$ ipython --no-banner

In [1]: import numpy as np

In [2]: np.set_printoptions(precision=3, suppress=True, linewidth=160)

In [3]: data = np.array([[-1.0, 1.4, -0.6],
   ...:     [-1.0, -0.8, -0.6],
   ...:     [-0.7, -2.6, -1.2],
   ...:     [-0.3, 0.8, -1.8]])

In [4]: print(data)
[[-1.   1.4 -0.6]
 [-1.  -0.8 -0.6]
 [-0.7 -2.6 -1.2]
 [-0.3  0.8 -1.8]]

In [5]: rng = np.random.default_rng(74)

In [6]: B = data + rng.integers(-2, 3, (4, 2)) @ rng.integers(-2, 3, (2, 3))

In [7]: print(B)
[[ 3.  -0.6 -4.6]
 [ 1.  -0.8 -0.6]
 [-4.7 -3.6 -3.2]
 [-2.3 -0.2 -3.8]]

In [8]: print(B - data)
[[ 4. -2. -4.]
 [ 2.  0.  0.]
 [-4. -1. -2.]
 [-2. -1. -2.]]

In [9]: print(np.abs(B - data).sum(axis=1))
[10.  2.  7.  5.]

In [10]: print(np.linalg.matrix_rank(B - data, tol=1e-8))
2

In [11]: T = np.stack([B, 3 * B, B[::-1]])

In [12]: print(np.linalg.matrix_rank(T.reshape(3, -1)))
2

In [13]: print(np.linalg.norm(T, axis=(1, 2)))
[ 9.878 29.635  9.878]

In [14]: print(np.linalg.matrix_rank(T))
[3 3 3]

In [15]: E = np.loadtxt("case14.csv", delimiter=",")

In [16]: print(E)
[[ 0. -1.  1.]
 [ 1.  2.  0.]
 [-2. -5.  1.]]

In [17]: U, sv, Vh = np.linalg.svd(E)

In [18]: print(np.argmax(sv[:-1] / (sv[1:] + 1e-6)) + 1)
2

In [19]: B = U[:, :2] @ np.diag(sv[:2]) @ Vh[:2]

In [20]: print(np.linalg.matrix_rank(E, rtol=0.05))
2

In [21]: print(B.round(3) + 0)
[[ 0. -1.  1.]
 [ 1.  2.  0.]
 [-2. -5.  1.]]

In [22]: print(np.linalg.matrix_rank(B))
2

In [23]: U, sv, Vh = np.linalg.svd(E)

In [24]: V = Vh[:(sv > 1e-8).sum()]

In [25]: x = E[0] + 3 * E[1] + rng.integers(2) * np.eye(3)[1]

In [26]: print(x)
[3. 6. 1.]

In [27]: print(np.diag(V.T @ V))
[0.333 0.833 0.833]

In [28]: x = np.array([0, 5, 3])

In [29]: h = np.maximum(E @ x, 0)

In [30]: print(h)
[ 0. 10.  0.]

In [31]: print(np.flatnonzero(h > 1e-9))
[1]

In [32]: print(np.round(E @ np.linalg.pinv(E) @ E, 3) + 0)
[[ 0. -1.  1.]
 [ 1.  2.  0.]
 [-2. -5.  1.]]

In [33]: print(round(np.trace(np.linalg.pinv(E) @ E), 3))
2.0

In [34]: print(np.unique(E.round(6), axis=0).shape)
(3, 3)

In [35]: proj = np.triu(np.array([[0, 5, -1], [-3, 5, -5], [-3, 4, -1]]), 1) + np.eye(3)

In [36]: B = proj @ E @ np.linalg.inv(proj)

In [37]: print(np.linalg.matrix_rank(B))
2

In [38]: print(np.round(np.linalg.det(B), 3))
0.0

In [39]: u = np.array([-1, -1, 2, 3])

In [40]: K = u[np.abs(np.subtract.outer(np.arange(4), np.arange(4)))]

In [41]: print(K)
[[-1 -1  2  3]
 [-1 -1 -1  2]
 [ 2 -1 -1 -1]
 [ 3  2 -1 -1]]

In [42]: x = np.array([2, -2, 2, -2])

In [43]: y = K @ x

In [44]: b, lr = np.zeros(4), 1 / np.linalg.norm(K, 2) ** 2

In [45]: for i in range(50):
    ...:     b -= lr * K.T @ (K @ b - y)
    ...:     if i % 10 == 0: print(i, round(np.linalg.norm(K @ b - y), 3))
    ...: 
0 5.642
10 2.397
20 1.019
30 0.433
40 0.184

In [46]: print(b)
[ 1.982 -1.967  1.967 -1.982]

In [47]: evals, V = np.linalg.eig(K)

In [48]: print(np.round(K @ V[:, 0] - evals[0] * V[:, 0], 3) + 0)
[0. 0. 0. 0.]

In [49]: print(evals)
[-5.606 -2.236  2.236  1.606]

In [50]: print(np.prod(evals))
45.0

In [51]: print(np.sort(np.linalg.eigvals(K @ K)))
[ 2.578  5.     5.    31.422]

In [52]: print(np.sort(np.linalg.eigvals(np.linalg.inv(K))))
[-0.447 -0.178  0.447  0.623]

In [53]: print(np.sort(np.linalg.eigvals(K.T)))
[-5.606 -2.236  1.606  2.236]

In [54]: x = np.array([8, 6, 9, 4])

In [55]: h = np.maximum(K @ x, 0)

In [56]: print(np.maximum(K @ (3 * x), 0))
[48  0  0 69]

In [57]: print(np.tanh(K @ x))
[ 1.    -1.    -0.995  1.   ]

In [58]: print(K * (h > 1e-9)[:, None])
[[-1 -1  2  3]
 [ 0  0  0  0]
 [ 0  0  0  0]
 [ 3  2 -1 -1]]

In [59]: print(np.flatnonzero(h > 1e-9))
[0 3]

In [60]: print(np.maximum(K @ x, 0) - np.maximum(-K @ x, 0))
[ 16 -15  -3  23]

In [61]: x = np.array([-3, 0, 1, -2])

In [62]: y = K @ x

In [63]: print(y)
[-1 -2 -5 -8]

In [64]: print(np.round(np.linalg.solve(K, y + K[:, 2]), 3) + 0)
[-3.  0.  2. -2.]

In [65]: B = np.array([[-2, -1, 0, -2], [2, -1, 0, 2], [-2, -2, -2, -2], [-1, -1, 0, 1]])

In [66]: arr = np.triu(B)

In [67]: print(arr)
[[-2 -1  0 -2]
 [ 0 -1  0  2]
 [ 0  0 -2 -2]
 [ 0  0  0  1]]

In [68]: def softmax(z):
    ...:     e = np.exp(z - z.max(axis=-1, keepdims=True))
    ...:     return e / e.sum(axis=-1, keepdims=True)
    ...: 

In [69]: print(softmax(arr[0] + -3))
[0.083 0.225 0.61  0.083]

In [70]: print(softmax(arr).sum(axis=1))
[1. 1. 1. 1.]

In [71]: print(softmax(arr[0]))
[0.083 0.225 0.61  0.083]

In [72]: att = arr @ arr.T / np.sqrt(4)

In [73]: print(softmax(att + np.triu(np.full(att.shape, -np.inf), 1)))
[[1.    0.    0.    0.   ]
 [0.018 0.982 0.    0.   ]
 [0.119 0.002 0.879 0.   ]
 [0.072 0.533 0.072 0.323]]

In [74]: print(softmax(att).round(6).argmax(axis=1))
[0 1 2 1]
